% python3 -q
>>> import numpy as np
>>> np.set_printoptions(precision=2, suppress=True, linewidth=140, floatmode="fixed")
>>> m1 = np.loadtxt("mat.csv", delimiter=",")
>>> m1
array([[ 0.93,  0.41,  1.47,  0.59, -1.50,  1.46, -1.02,  0.17],
       [ 0.00,  0.57,  0.59,  1.70, -0.31, -0.19,  2.06, -1.03],
       [-0.93, -1.27,  1.35, -0.63, -1.42, -1.50,  0.20,  0.13],
       [-2.27,  0.40,  0.42,  0.88,  0.44,  0.76, -0.12,  1.40],
       [-0.93, -1.17,  0.49, -0.12,  0.75,  1.09, -0.56, -2.11],
       [-0.93,  0.93, -1.03, -1.41, -1.54,  0.96,  0.78, -0.54],
       [-0.21, -1.16, -1.78,  1.57, -1.21, -0.11, -0.69, -0.07],
       [-0.62,  1.77,  0.04,  0.36, -0.15, -1.37, -1.50, -1.08]])
>>> r0, r1 = m1[0], m1[1]
>>> r0 @ r0
np.float64(9.0)
>>> round(r0 @ r1, 2)
np.float64(0.0)
>>> pr = (r0 @ r1) / (r0 @ r0) * r0
>>> pr.round(2) + 0
array([0.00, 0.00, 0.00, 0.00, 0.00, 0.00, 0.00, 0.00])
>>> round(float((r1 - pr) @ r0), 2)
-0.0
>>> arr = np.load("arr.npy")
>>> arr
array([[-0.20, -1.20,  1.20, -0.90,  0.40,  0.90,  1.00,  1.30],
       [ 0.30,  2.10,  0.60,  0.40,  0.20,  1.30,  2.30,  0.80],
       [ 1.10, -2.10,  0.10, -1.20,  0.60, -0.60,  0.80,  0.20],
       [-1.00, -4.80,  0.50,  1.70,  0.30,  0.30,  0.90, -0.70],
       [ 1.20,  2.10, -1.90,  0.20,  0.40, -0.50,  0.40,  0.50]])
>>> other = arr / np.linalg.norm(arr, axis=1, keepdims=True)
>>> G = other @ other.T
>>> (G - 2 * np.eye(5)).round(6).argmax(axis=1)
array([2, 4, 0, 2, 1])
>>> np.argwhere(np.triu(np.abs(G) > 0.95, 1))
array([], shape=(0, 2), dtype=int64)
>>> (np.abs(G) > 0.9).astype(int)
array([[1, 0, 0, 0, 0],
       [0, 1, 0, 0, 0],
       [0, 0, 1, 0, 0],
       [0, 0, 0, 1, 0],
       [0, 0, 0, 0, 1]])
>>> G
array([[ 1.00,  0.24,  0.54,  0.37, -0.51],
       [ 0.24,  1.00, -0.30, -0.39,  0.39],
       [ 0.54, -0.30,  1.00,  0.49, -0.27],
       [ 0.37, -0.39,  0.49,  1.00, -0.69],
       [-0.51,  0.39, -0.27, -0.69,  1.00]])
>>> def softmax(z):
...     e = np.exp(z - z.max(axis=-1, keepdims=True))
...     return e / e.sum(axis=-1, keepdims=True)
... 
>>> np.round(softmax(10 * arr[3]), 2) + 0
array([0.00, 0.00, 0.00, 1.00, 0.00, 0.00, 0.00, 0.00])
>>> att = arr @ arr.T / np.sqrt(8)
>>> softmax(att).round(6).argmax(axis=1)
array([0, 1, 2, 3, 4])
>>> np.round(softmax(att + np.triu(np.full(att.shape, -np.inf), 1)), 2) + 0
array([[1.00, 0.00, 0.00, 0.00, 0.00],
       [0.03, 0.97, 0.00, 0.00, 0.00],
       [0.18, 0.01, 0.81, 0.00, 0.00],
       [0.00, 0.00, 0.00, 1.00, 0.00],
       [0.00, 0.11, 0.01, 0.00, 0.88]])
>>> r0 = np.array([1, 1, 0])
>>> np.polyval(r0, arr[3])
array([ 0.00, 18.24,  0.75,  4.59,  0.39,  0.39,  1.71, -0.21])
>>> A = np.loadtxt("x.csv", delimiter=",")
>>> A
array([[ -0.40,   0.20,  -0.60,  -0.50,  -0.10,  -5.00],
       [  0.60,   0.20,   0.70,   1.40,   0.40,  -2.00],
       [  0.00,  -1.20,   1.70,   0.10,   1.80,   1.00],
       [ -0.50,   0.30,   1.50,   0.60,  -1.50,   9.00],
       [ -0.70,   1.70,   0.50,  -1.00,  -1.30,   0.00],
       [ -0.50,  -1.20,   0.50,   0.20,   1.00,  -3.00],
       [  1.20,   0.30,   0.50,  -0.70,   0.30,  20.00],
       [ -1.10,  -0.40,   1.10,  -0.80,   0.60, -12.00],
       [  0.00,  -0.70,  -0.20,   0.20,   1.00, -24.00]])
>>> Q, vecs = np.linalg.qr(A[:, :1])[0], np.linalg.qr(A[:, 1:])[0]
>>> s = np.linalg.svd(Q.T @ vecs, compute_uv=False)
>>> round(np.linalg.norm(Q @ Q.T - vecs @ vecs.T, 2), 2)
np.float64(1.0)
>>> np.degrees(np.arccos(s.clip(0, 1)))
array([25.19])
>>> r0, r1 = A[3], A[8]
>>> r0 @ r0
np.float64(86.2)
>>> pr = (r0 @ r1) / (r0 @ r0) * r0
>>> np.outer(r0, r1)
array([[  -0.00,    0.35,    0.10,   -0.10,   -0.50,   12.00],
       [   0.00,   -0.21,   -0.06,    0.06,    0.30,   -7.20],
       [   0.00,   -1.05,   -0.30,    0.30,    1.50,  -36.00],
       [   0.00,   -0.42,   -0.12,    0.12,    0.60,  -14.40],
       [  -0.00,    1.05,    0.30,   -0.30,   -1.50,   36.00],
       [   0.00,   -6.30,   -1.80,    1.80,    9.00, -216.00]])
>>> np.round((r1 - pr) @ r0, 2)
np.float64(0.0)
>>> round(np.linalg.norm(r0 + r1) ** 2 + np.linalg.norm(r0 - r1) ** 2, 2)
np.float64(1327.54)
>>> r1 - pr
array([-1.26,  0.06,  3.59,  1.72, -2.79, -1.25])
>>> F = np.loadtxt("w.csv", delimiter=",")
>>> F
array([[ 0.81, -2.27,  2.35,  3.70],
       [-0.52,  2.56, -2.06, -3.73],
       [ 2.92,  2.70,  3.03,  0.01],
       [-2.92, -1.86, -3.45, -1.04],
       [ 2.84,  1.39,  3.56,  1.52],
       [-2.35, -0.02, -3.52, -2.65],
       [-1.70,  1.13, -3.12, -3.33],
       [-0.01,  3.00, -1.52, -3.70],
       [ 1.44, -1.51,  2.91,  3.49],
       [ 1.86,  3.79,  0.89, -2.54],
       [ 0.37, -2.70,  1.90,  3.73],
       [ 2.77,  3.19,  2.56, -0.77],
       [-1.88, -3.78, -0.92,  2.51],
       [ 0.29,  3.22, -1.18, -3.63],
       [-2.81, -1.27, -3.58, -1.63],
       [-2.32, -3.66, -1.65,  1.86],
       [ 2.59,  3.46,  2.16, -1.30],
       [-2.86, -2.96, -2.81,  0.38]])
>>> # looks like rank 2
>>> r = np.linalg.matrix_rank(F)
>>> r
np.int64(2)
>>> N = np.linalg.svd(F)[2][r:].T
>>> np.allclose(F @ N, 0)
True
>>> N @ N.T
array([[ 0.65, -0.27, -0.39, -0.06],
       [-0.27,  0.43, -0.12,  0.40],
       [-0.39, -0.12,  0.48, -0.29],
       [-0.06,  0.40, -0.29,  0.44]])
>>> [int(np.linalg.matrix_rank(F[:i])) for i in range(1, len(F) + 1)]
[1, 2, 2, 2, 2, 2, 2, 2, 2, 2, 2, 2, 2, 2, 2, 2, 2, 2]
>>> r0 = np.array([-1, 1])
>>> np.convolve(F[7], r0)
array([ 0.01, -3.01,  4.52,  2.18, -3.70])
>>> rng = np.random.default_rng(54976)
>>> other = arr + rng.integers(-2, 3, (5, 4)) @ rng.integers(-2, 3, (4, 8))
>>> other
array([[ 0.80,  2.80,  0.20, -2.90, -2.60,  0.90, -6.00, -6.70],
       [-4.70,  4.10,  3.60, -1.60,  3.20,  5.30,  4.30,  1.80],
       [-1.90, -5.10, -2.90, -7.20, -2.40, -0.60,  0.80,  2.20],
       [-1.00, -6.80, -1.50,  5.70,  4.30, -3.70, -8.10,  0.30],
       [ 3.20,  0.10, -1.90,  8.20,  6.40, -4.50, -4.60,  3.50]])
>>> other - arr
array([[ 1.00,  4.00, -1.00, -2.00, -3.00,  0.00, -7.00, -8.00],
       [-5.00,  2.00,  3.00, -2.00,  3.00,  4.00,  2.00,  1.00],
       [-3.00, -3.00, -3.00, -6.00, -3.00,  0.00,  0.00,  2.00],
       [ 0.00, -2.00, -2.00,  4.00,  4.00, -4.00, -9.00,  1.00],
       [ 2.00, -2.00,  0.00,  8.00,  6.00, -4.00, -5.00,  3.00]])
>>> np.abs(other - arr).sum(axis=1)
array([26.00, 22.00, 20.00, 26.00, 30.00])
>>> np.linalg.matrix_rank(other - arr, tol=1e-8)
np.int64(4)
>>> np.round(np.linalg.svd(other - arr, compute_uv=False), 2) + 0
array([17.34, 12.79,  8.53,  7.14,  0.00])
>>> np.round(np.linalg.norm(F, 2) / np.linalg.norm(F), 2)
np.float64(0.71)
>>> [round(float(x), 2) for x in np.linalg.svd(F, compute_uv=False)[:3]]
[15.13, 14.87, 0.0]
>>> np.argsort(-np.linalg.norm(F, axis=0).round(6), kind="stable")[:3]
array([1, 3, 2])
>>> np.linalg.cond(F) > 100
np.True_
>>> np.linalg.matrix_rank(F, rtol=0.1)
np.int64(2)
>>> Ac = F - F.mean(axis=0)
>>> left, s, Vt = np.linalg.svd(Ac, full_matrices=False)
>>> np.abs(left[:, 0]).argmax()
np.int64(2)
>>> np.searchsorted(np.cumsum(s ** 2) / (s ** 2).sum(), 0.9) + 1
np.int64(2)
>>> np.round(Ac.mean(axis=0), 2) + 0
array([0.00, 0.00, 0.00, 0.00])
>>> (np.sign(left[:, 0]) == np.sign(left[0, 0])).astype(int)
array([1, 1, 1, 0, 1, 0, 0, 1, 1, 1, 0, 1, 0, 1, 0, 0, 1, 0])
>>> np.abs(Vt[0]).argmax()
np.int64(2)
>>> Vt[0] * np.sign(Vt[0, np.abs(Vt[0]).argmax()])
array([ 0.58,  0.57,  0.58, -0.05])
